>>> import numpy as np
>>> np.set_printoptions(precision=2, suppress=True, linewidth=100, floatmode="fixed")
>>> rnd = lambda a: np.round(a, 2) + 0
>>> mat = np.diag(np.array([3, 0, 3, 0, 3, 0, 0, 0, 1, 2, 0])) + 3 * np.eye(11, k=1) + 3 * np.eye(11, k=-1)
>>> print(mat)
[[3.00 3.00 0.00 0.00 0.00 0.00 0.00 0.00 0.00 0.00 0.00]
 [3.00 0.00 3.00 0.00 0.00 0.00 0.00 0.00 0.00 0.00 0.00]
 [0.00 3.00 3.00 3.00 0.00 0.00 0.00 0.00 0.00 0.00 0.00]
 [0.00 0.00 3.00 0.00 3.00 0.00 0.00 0.00 0.00 0.00 0.00]
 [0.00 0.00 0.00 3.00 3.00 3.00 0.00 0.00 0.00 0.00 0.00]
 [0.00 0.00 0.00 0.00 3.00 0.00 3.00 0.00 0.00 0.00 0.00]
 [0.00 0.00 0.00 0.00 0.00 3.00 0.00 3.00 0.00 0.00 0.00]
 [0.00 0.00 0.00 0.00 0.00 0.00 3.00 0.00 3.00 0.00 0.00]
 [0.00 0.00 0.00 0.00 0.00 0.00 0.00 3.00 1.00 3.00 0.00]
 [0.00 0.00 0.00 0.00 0.00 0.00 0.00 0.00 3.00 2.00 3.00]
 [0.00 0.00 0.00 0.00 0.00 0.00 0.00 0.00 0.00 3.00 0.00]]
>>> print(rnd(np.abs(np.linalg.eigvals(mat)).max()))
7.2
>>> print(rnd(np.linalg.matrix_power(mat, 2)))
[[18.00  9.00  9.00  0.00  0.00  0.00  0.00  0.00  0.00  0.00  0.00]
 [ 9.00 18.00  9.00  9.00  0.00  0.00  0.00  0.00  0.00  0.00  0.00]
 [ 9.00  9.00 27.00  9.00  9.00  0.00  0.00  0.00  0.00  0.00  0.00]
 [ 0.00  9.00  9.00 18.00  9.00  9.00  0.00  0.00  0.00  0.00  0.00]
 [ 0.00  0.00  9.00  9.00 27.00  9.00  9.00  0.00  0.00  0.00  0.00]
 [ 0.00  0.00  0.00  9.00  9.00 18.00  0.00  9.00  0.00  0.00  0.00]
 [ 0.00  0.00  0.00  0.00  9.00  0.00 18.00  0.00  9.00  0.00  0.00]
 [ 0.00  0.00  0.00  0.00  0.00  9.00  0.00 18.00  3.00  9.00  0.00]
 [ 0.00  0.00  0.00  0.00  0.00  0.00  9.00  3.00 19.00  9.00  9.00]
 [ 0.00  0.00  0.00  0.00  0.00  0.00  0.00  9.00  9.00 22.00  6.00]
 [ 0.00  0.00  0.00  0.00  0.00  0.00  0.00  0.00  9.00  6.00  9.00]]
>>> mat.inv()
Traceback (most recent call last):
  File "<python-input-7>", line 1, in <module>
    mat.inv()
    ^^^^^^^
AttributeError: 'numpy.ndarray' object has no attribute 'inv'
>>> print(rnd(np.sort(np.abs(np.linalg.eigvals(mat)))))
[1.02 1.18 2.11 3.22 3.25 4.04 4.05 5.22 5.71 6.29 7.20]
>>> print(np.allclose(mat, mat.T))
True
>>> print(np.allclose(mat @ mat.T, mat.T @ mat))
True
